% python3 -q
>>> import numpy as np
>>> np.set_printoptions(precision=1, suppress=True, linewidth=120)
>>> def tidy(a):
...     return np.round(a, 1) + 0
... 
>>> mat = np.load("mat.npy")
>>> print(mat)
[[ 1  0  2]
 [ 0  3  0]
 [-2  0 -3]]
>>> # 2 blocks once reordered
>>> O = mat.astype(float).copy()
>>> for j in range(3):
...     O[:, j] -= O[:, :j] @ (O[:, :j].T @ O[:, j])
...     O[:, j] /= np.linalg.norm(O[:, j])
... 
>>> print(tidy(O.T @ mat))
[[2.2 0.  3.6]
 [0.  3.  0. ]
 [0.  0.  0.4]]
>>> print(tidy(O.T @ O))
[[1. 0. 0.]
 [0. 1. 0.]
 [0. 0. 1.]]
>>> E = np.array([[0, 0, 0], [0, 3, 0], [2, 0, 0]])
>>> print(E)
[[0 0 0]
 [0 3 0]
 [2 0 0]]
>>> # triangular: eigenvalues sit on the diagonal
>>> print(tidy(np.linalg.det(E)))
0.0
>>> print(E @ E)
[[0 0 0]
 [0 9 0]
 [0 0 0]]
>>> print(tidy(E @ np.linalg.pinv(E) @ E))
[[0. 0. 0.]
 [0. 3. 0.]
 [2. 0. 0.]]
>>> print(tidy(np.trace(np.linalg.pinv(E) @ E)))
2.0
>>> print(np.allclose(E[:-1].T @ np.linalg.lstsq(E[:-1].T, E[-1])[0], E[-1]))
False
>>> print(np.abs(np.diag(np.linalg.qr(E)[1])) > 1e-9)
[ True  True False]
>>> try:
...     np.linalg.inv(E)
... except np.linalg.LinAlgError as e:
...     print(e)
... 
Singular matrix
>>> print(np.poly(E))
[ 1. -3.  0.  0.]
>>> print(tidy(np.linalg.eigvals(E)))
[0. 0. 3.]
>>> print(tidy(np.linalg.eigvals(E).sum().real))
3.0
>>> print(tidy(np.linalg.det(2 * E)), tidy(np.linalg.det(E)))
0.0 0.0
>>> print(np.kron(np.eye(2, dtype=int), E))
[[0 0 0 0 0 0]
 [0 3 0 0 0 0]
 [2 0 0 0 0 0]
 [0 0 0 0 0 0]
 [0 0 0 0 3 0]
 [0 0 0 2 0 0]]
>>> print(np.einsum("ij,ji->", E, E))
9
